% python3 -q
>>> import numpy as np
>>> import numpy.linalg as la
>>> np.set_printoptions(precision=4, suppress=True, linewidth=100)
>>> rd = lambda a: np.round(a, 4) + 0
>>> E = np.array([[4.0, 0.0, 0.0], [0.0, 5.0, 2.0], [0.0, 2.0, 8.0]])
>>> vals, evecs = la.eigh(E)
>>> vec = np.array([-4, 4, 2])
>>> print(rd(evecs * np.maximum(vals, 0) @ evecs.T))
[[4. 0. 0.]
 [0. 5. 2.]
 [0. 2. 8.]]
>>> print(rd(la.eigvalsh(E[1:, 1:])))
[4. 9.]
>>> print(vec @ E @ vec)
208.0
>>> print((np.sign(evecs[:, -1].round(6)) == np.sign(evecs[0, -1].round(6))).astype(int))
[1 0 0]
>>> low = la.cholesky(E)
>>> print(rd(low @ low.T))
[[4. 0. 0.]
 [0. 5. 2.]
 [0. 2. 8.]]
>>> print(rd(np.diag(low) ** 2))
[4.  5.  7.2]
>>> print(rd(E / np.sqrt(np.outer(np.diag(E), np.diag(E)))))
[[1.     0.     0.    ]
 [0.     1.     0.3162]
 [0.     0.3162 1.    ]]
>>> print(E @ E)
[[16.  0.  0.]
 [ 0. 29. 26.]
 [ 0. 26. 68.]]
>>> E.inv()
Traceback (most recent call last):
  File "<python-input-16>", line 1, in <module>
    E.inv()
    ^^^^^
AttributeError: 'numpy.ndarray' object has no attribute 'inv'
>>> print(rd(la.matrix_power(E, 3)))
[[ 64.   0.   0.]
 [  0. 197. 266.]
 [  0. 266. 596.]]
>>> print((E - E.T) / 2)
[[0. 0. 0.]
 [0. 0. 0.]
 [0. 0. 0.]]
>>> w1 = np.array([[0, 1, -1, 2], [-1, 0, 0, 1], [1, 1, -1, -2]])
>>> b = np.array([2, 3, 2, 9])
>>> hid = np.maximum(E @ w1 + b, 0)
>>> print(hid)
[[ 2.  7.  0. 17.]
 [ 0.  5.  0. 10.]
 [ 8. 11.  0.  0.]]
>>> Z = np.array([[7, 0], [5, 8], [8, 8], [6, 1]])
>>> print(hid @ Z)
[[151.  73.]
 [ 85.  50.]
 [111.  88.]]
>>> mat = np.diag(np.array([3, -1, 2, -1, 3])) + -3 * np.eye(5, k=1) + -3 * np.eye(5, k=-1)
>>> print(mat)
[[ 3. -3.  0.  0.  0.]
 [-3. -1. -3.  0.  0.]
 [ 0. -3.  2. -3.  0.]
 [ 0.  0. -3. -1. -3.]
 [ 0.  0.  0. -3.  3.]]
>>> # symmetric
>>> out = la.inv(mat)
>>> print(rd(la.slogdet(mat)[0]))
1.0
>>> print(rd(out))
[[ 0.1699 -0.1635 -0.1154  0.0865  0.0865]
 [-0.1635 -0.1635 -0.1154  0.0865  0.0865]
 [-0.1154 -0.1154  0.1538 -0.1154 -0.1154]
 [ 0.0865  0.0865 -0.1154 -0.1635 -0.1635]
 [ 0.0865  0.0865 -0.1154 -0.1635  0.1699]]
>>> print((np.abs(out) > 1e-9).astype(int))
[[1 1 1 1 1]
 [1 1 1 1 1]
 [1 1 1 1 1]
 [1 1 1 1 1]
 [1 1 1 1 1]]
>>> print([round(float(la.det(mat[:i, :i])), 2) + 0 for i in range(1, 6)])
[3.0, -12.0, -51.0, 159.0, 936.0]
>>> print(np.all(la.eigvalsh(mat) > 0))
False
>>> X = np.loadtxt("layer19.csv", delimiter=",")
>>> print(X)
[[4. 3. 0. 3.]
 [3. 4. 0. 3.]
 [0. 0. 4. 0.]
 [3. 3. 0. 4.]]
>>> blk = np.stack([X, 4 * X, X[::-1]])
>>> print(la.matrix_rank(blk))
[4 4 4]
>>> print(rd(la.norm(blk, axis=(1, 2))))
[10.8628 43.4511 10.8628]
>>> print(np.einsum("bij,cij->bc", blk, blk))
[[ 118.  472.   66.]
 [ 472. 1888.  264.]
 [  66.  264.  118.]]
>>> print(np.flatnonzero(la.matrix_power((X != 0) + (X.T != 0) + np.eye(4), 4)[3]))
[0 1 3]
>>> print(rd(np.sort(la.eigvals(X).real)))
[ 1.  1.  4. 10.]
>>> print((la.matrix_power((X != 0) + (X.T != 0) + np.eye(4), 4) > 0).astype(int))
[[1 1 0 1]
 [1 1 0 1]
 [0 0 1 0]
 [1 1 0 1]]
>>> print((X != 0).astype(int))
[[1 1 0 1]
 [1 1 0 1]
 [0 0 1 0]
 [1 1 0 1]]
>>> M = np.array([[1, -3, 9, -27],
...     [1, -2, 4, -8],
...     [1, -1, 1, -1],
...     [1, 0, 0, 0],
...     [1, 1, 1, 1],
...     [1, 2, 4, 8],
...     [1, 3, 9, 27]])
>>> vec = np.array([-1, -3, 1, 2])
>>> rhs = M @ vec
>>> print(rd(la.lstsq(M, rhs)[0]))
[-1. -3.  1.  2.]
>>> print(rhs)
[-37  -7   1  -1  -1  13  53]
>>> rng = np.random.default_rng(3534)
>>> rhs = rhs + 0.05 * rng.normal(size=7)
>>> print(rd(rhs))
[-36.9588  -6.9717   0.9611  -1.0516  -1.0186  12.9096  53.0571]
>>> b, *_ = la.lstsq(M, rhs)
>>> print(b.round())
[-1. -3.  1.  2.]
>>> print(rd(la.norm(rhs - M @ b)))
0.074
>>> Q, r_ = la.qr(M)
>>> print(rd(abs(r_[0, 0])), rd(la.norm(M[:, 0])))
2.6458 2.6458
>>> print(rd(Q))
[[-0.378  -0.5669  0.5455 -0.4082]
 [-0.378  -0.378   0.      0.4082]
 [-0.378  -0.189  -0.3273  0.4082]
 [-0.378   0.     -0.4364  0.    ]
 [-0.378   0.189  -0.3273 -0.4082]
 [-0.378   0.378   0.     -0.4082]
 [-0.378   0.5669  0.5455  0.4082]]
>>> print(rd(Q @ r_))
[[  1.  -3.   9. -27.]
 [  1.  -2.   4.  -8.]
 [  1.  -1.   1.  -1.]
 [  1.   0.   0.   0.]
 [  1.   1.   1.   1.]
 [  1.   2.   4.   8.]
 [  1.   3.   9.  27.]]
>>> M @ M
Traceback (most recent call last):
  File "<python-input-59>", line 1, in <module>
    M @ M
    ~~^~~
ValueError: matmul: Input operand 1 has a mismatch in its core dimension 0, with gufunc signature (n?,k),(k,m?)->(n?,m?) (size 7 is different from 4)
>>> G = M.T @ M
>>> print(la.matrix_rank(G))
4
>>> print(rd(la.svd(M, compute_uv=False) ** 2))
[1612.2487  200.0609    3.7513    2.9391]
>>> print(G)
[[   7    0   28    0]
 [   0   28    0  196]
 [  28    0  196    0]
 [   0  196    0 1588]]
>>> print((M @ M.T).shape)
(7, 7)
>>> F = np.array([[-1.1, -0.4, -0.6, 0.3, 0.9, -0.3, -0.7, -0.9],
...     [0.3, 0.0, -1.2, -0.3, -1.6, 0.0, 0.9, -1.0],
...     [0.7, -0.4, -0.7, 0.3, -0.6, 0.2, -1.5, 2.6],
...     [1.3, -1.1, 0.2, -0.2, -0.5, 0.8, 1.7, 1.5],
...     [1.6, -0.4, 0.8, -0.4, 0.4, -0.2, 1.7, 2.2],
...     [-0.9, 1.5, -1.2, -0.1, 0.4, -0.9, 0.7, -1.4]])
>>> print(F)
[[-1.1 -0.4 -0.6  0.3  0.9 -0.3 -0.7 -0.9]
 [ 0.3  0.  -1.2 -0.3 -1.6  0.   0.9 -1. ]
 [ 0.7 -0.4 -0.7  0.3 -0.6  0.2 -1.5  2.6]
 [ 1.3 -1.1  0.2 -0.2 -0.5  0.8  1.7  1.5]
 [ 1.6 -0.4  0.8 -0.4  0.4 -0.2  1.7  2.2]
 [-0.9  1.5 -1.2 -0.1  0.4 -0.9  0.7 -1.4]]
>>> out = F + rng.integers(-2, 3, (6, 5)) @ rng.integers(-2, 3, (5, 8))
>>> print(rd(out))
[[ -6.1  -2.4   0.4  -3.7   2.9  -2.3   2.3   1.1]
 [ -8.7  -3.    9.8  -3.3 -12.6  -6.   -0.1   3. ]
 [  2.7   2.6  -2.7   6.3   2.4   5.2  -9.5   5.6]
 [ -7.7  -6.1   7.2  -7.2  -5.5  -6.2   8.7   2.5]
 [  8.6   1.6  -2.2   2.6  -0.6   3.8  -1.3   1.2]
 [  3.1  -4.5  -1.2   6.9  -0.6   8.1   2.7   0.6]]
>>> print(np.abs(out - F).sum(axis=1))
[21. 48. 32. 48. 24. 31.]
>>> data = np.loadtxt("sample10.csv", delimiter=",")
>>> print(data)
[[1. 0. 0. 0. 0.]
 [2. 1. 0. 0. 0.]
 [2. 0. 1. 0. 0.]
 [2. 1. 1. 1. 0.]
 [2. 1. 2. 0. 1.]]
>>> # triangular: eigenvalues sit on the diagonal
>>> u, g = data[2], data[4]
>>> print(u @ u)
5.0
>>> pr = (u @ g) / (u @ u) * u
>>> print(np.outer(u, g))
[[4. 2. 4. 0. 2.]
 [0. 0. 0. 0. 0.]
 [2. 1. 2. 0. 1.]
 [0. 0. 0. 0. 0.]
 [0. 0. 0. 0. 0.]]
>>> print(rd(g - pr))
[-0.4  1.   0.8  0.   1. ]
>>> print(pr)
[2.4 0.  1.2 0.  0. ]
>>> m1 = np.loadtxt("data.csv", delimiter=",")
>>> print(m1)
[[-1.  0.]
 [ 1.  2.]
 [ 3.  4.]
 [ 5.  6.]]
>>> w1 = np.array([[-3, -2, 1, 1], [-3, 1, -1, 0]])
>>> b = np.array([2, 0, 2, 1])
>>> hid = np.maximum(m1 @ w1 + b, 0)
>>> print((hid > 0).astype(int))
[[1 1 1 0]
 [0 0 1 1]
 [0 0 1 1]
 [0 0 1 1]]
>>> print(la.matrix_rank(hid))
3
>>> print((hid > 0).mean(axis=0))
[0.25 0.25 1.   0.75]
>>> Z = np.array([[0, 1], [-2, 2], [2, -1], [-1, 2]])
>>> print((hid @ Z).round(6).argmax(axis=1))
[1 1 1 1]
>>> out = m1[0, 0] * m1[1:] - np.outer(m1[1:, 0], m1[0])
>>> print(out)
[[ 0. -2.]
 [ 0. -4.]
 [ 0. -6.]]
>>> print(m1[:, 0] / m1[0, 0])
[ 1. -1. -3. -5.]
>>> Q, evecs = la.qr(m1[:, :1])[0], la.qr(m1[:, 1:])[0]
>>> sv = la.svd(Q.T @ evecs, compute_uv=False)
>>> print((sv > 0.9).sum())
1
>>> print(rd(sv))
[0.98]
>>> print(rd(la.eigvals(X).sum().real))
16.0
>>> print(rd(la.det(2 * X)), rd(la.det(X)))
640.0 40.0
>>> proj = m1 @ la.solve(m1.T @ m1, m1.T)
>>> print(rd(proj))
[[ 0.7  0.4  0.1 -0.2]
 [ 0.4  0.3  0.2  0.1]
 [ 0.1  0.2  0.3  0.4]
 [-0.2  0.1  0.4  0.7]]
>>> print(rd((np.eye(4) - proj) @ m1))
[[0. 0.]
 [0. 0.]
 [0. 0.]
 [0. 0.]]
>>> print(rd(la.eigvalsh(proj)))
[0. 0. 1. 1.]
>>> K = np.load("m.npy")
>>> print(K)
[[-3.  0.  0.  1.  0.  3.  1.]
 [ 2.  2.  3.  0. -2.  3.  2.]
 [-3.  2. -2.  0. -2.  3.  1.]
 [ 0. -2.  3. -2. -2.  3.  0.]
 [ 0.  1.  0. -1. -2.  2.  3.]
 [ 0.  0.  0.  0.  0.  2.  0.]
 [ 0.  0.  0.  0.  0.  0.  1.]]
>>> u, g = K[2], K[4]
>>> print(u @ g)
15.0
>>> print(u @ u)
31.0
>>> pr = (u @ g) / (u @ u) * u
>>> print(rd(la.norm(u + g) ** 2 + la.norm(u - g) ** 2))
100.0
>>> print(np.outer(u, g))
[[-0. -3. -0.  3.  6. -6. -9.]
 [ 0.  2.  0. -2. -4.  4.  6.]
 [-0. -2. -0.  2.  4. -4. -6.]
 [ 0.  0.  0. -0. -0.  0.  0.]
 [-0. -2. -0.  2.  4. -4. -6.]
 [ 0.  3.  0. -3. -6.  6.  9.]
 [ 0.  1.  0. -1. -2.  2.  3.]]
>>> print(rd((g - pr) @ u))
0.0
>>> u = np.array([-2, 0, 1])
>>> print(np.correlate(K[5], K[3], "full"))
[ 0.  0.  0.  0.  0.  0.  6. -4. -4.  6. -4.  0.  0.]
>>> idx = rng.permutation(7)
>>> print(idx)
[6 1 3 2 4 5 0]
>>> out = K[idx][:, idx]
>>> print(out)
[[ 1.  0.  0.  0.  0.  0.  0.]
 [ 2.  2.  0.  3. -2.  3.  2.]
 [ 0. -2. -2.  3. -2.  3.  0.]
 [ 1.  2.  0. -2. -2.  3. -3.]
 [ 3.  1. -1.  0. -2.  2.  0.]
 [ 0.  0.  0.  0.  0.  2.  0.]
 [ 1.  0.  1.  0.  0.  3. -3.]]
>>> print(rd(np.sort(np.abs(la.eigvals(out)))))
[0.     1.     2.     2.3319 2.4893 2.4893 5.121 ]
>>> print(rd(la.det(out)), rd(la.det(K[idx])))
0.0 0.0
>>> vec = np.array([4, 5, 1, 3, -1, -3, -1])
>>> a = np.maximum(K @ vec, 0)
>>> print(K.T @ a)
[ 24.  24.  36.   0. -24.  36.  24.]
>>> print(np.maximum(K @ vec, 0) - np.maximum(-K @ vec, 0))
[-19.  12. -12. -20.  -5.  -6.  -1.]
>>> print(rd(np.tanh(K @ vec)))
[-1.      1.     -1.     -1.     -0.9999 -1.     -0.7616]
